In [1]: import numpy as np

In [2]: import numpy.linalg as la

In [3]: np.set_printoptions(precision=2, suppress=True, linewidth=100)

In [4]: data = np.loadtxt("x.csv", delimiter=",")

In [5]: data
Out[5]: 
array([[  0.5,  -0.8,   6. ],
       [  0.9,  -0.6, -40. ],
       [  1.1,   2.2,  -2. ],
       [  0.5,  -0.8,  42. ],
       [  0.9,   0.6,  46. ],
       [ -1.5,   0.4, -14. ]])

In [6]: # column 2 dominates

In [7]: proj = data @ la.solve(data.T @ data, data.T)

In [8]: np.round(la.eigvalsh(proj), 2) + 0
Out[8]: array([0., 0., 0., 1., 1., 1.])

In [9]: round(np.trace(proj), 2)
Out[9]: np.float64(3.0)

In [10]: np.allclose(proj @ proj, proj)
Out[10]: True

In [11]: np.diag(proj)
Out[11]: array([0.16, 0.67, 0.82, 0.42, 0.45, 0.47])

In [12]: U, sv, VT = la.svd(data)

In [13]: sv
Out[13]: array([75.61,  2.73,  2.18])

In [14]: np.argmax(sv[:-1] / (sv[1:] + 1e-6)) + 1
Out[14]: np.int64(1)

In [15]: A2 = U[:, :1] @ np.diag(sv[:1]) @ VT[:1]

In [16]: la.matrix_rank(A2)
Out[16]: np.int64(1)

In [17]: np.round(la.norm(data - A2, 2), 2), round(float(sv[1]), 2)
Out[17]: (np.float64(2.73), 2.73)

In [18]: la.matrix_rank(data, rtol=0.05)
Out[18]: np.int64(1)

In [19]: round(float(la.norm(data - A2) / la.norm(data)), 2)
Out[19]: 0.05

In [20]: [round(float(x), 2) for x in la.svd(data, compute_uv=False)[:3]]
Out[20]: [75.61, 2.73, 2.18]

In [21]: np.abs(la.svd(data)[2][-1])
Out[21]: array([0.92, 0.4 , 0.01])

In [22]: A2 = np.c_[data[:, :1] @ np.array([[1]]), np.array([0, -1, -5, 7, 9, 5])]

In [23]: A2
Out[23]: 
array([[ 0.5,  0. ],
       [ 0.9, -1. ],
       [ 1.1, -5. ],
       [ 0.5,  7. ],
       [ 0.9,  9. ],
       [-1.5,  5. ]])

In [24]: la.matrix_rank(np.c_[data, A2])
Out[24]: np.int64(4)

In [25]: la.norm(la.qr(data)[0].T @ A2, axis=0) ** 2 / ((A2 ** 2).sum(axis=0) + 1e-12)
Out[25]: array([1.  , 0.57])

In [26]: np.round(la.lstsq(data, A2[:, 0])[0], 2) + 0
Out[26]: array([1., 0., 0.])

In [27]: Q, Rm = la.qr(data)

In [28]: np.allclose(Rm.T @ Rm, data.T @ data)
Out[28]: True

In [29]: np.abs(np.diag(Rm))
Out[29]: array([ 2.36,  2.61, 72.77])

In [30]: mat = np.load("block17.npy")

In [31]: mat
Out[31]: 
array([[6., 0., 0., 0., 0., 5., 5.],
       [0., 6., 5., 5., 5., 0., 0.],
       [0., 5., 6., 5., 5., 0., 0.],
       [0., 5., 5., 6., 5., 0., 0.],
       [0., 5., 5., 5., 6., 0., 0.],
       [5., 0., 0., 0., 0., 6., 5.],
       [5., 0., 0., 0., 0., 5., 6.]])

In [32]: vec = np.array([0, 2, 1, 2, 2, 0, 1])

In [33]: rhs = mat @ vec

In [34]: coef, lr = np.zeros(7), 1 / la.norm(mat, 2) ** 2

In [35]: for i in range(12):
    ...:     coef -= lr * mat.T @ (mat @ coef - rhs)
    ...:     if i % 2 == 0: print(i, round(la.norm(mat @ coef - rhs), 2))
    ...: 
0 4.05
2 1.36
4 1.18
6 1.17
8 1.17
10 1.16

In [36]: coef
Out[36]: array([0.32, 1.76, 1.73, 1.76, 1.76, 0.32, 0.35])

In [37]: round(float(la.cond(mat)), 2)
Out[37]: 21.0
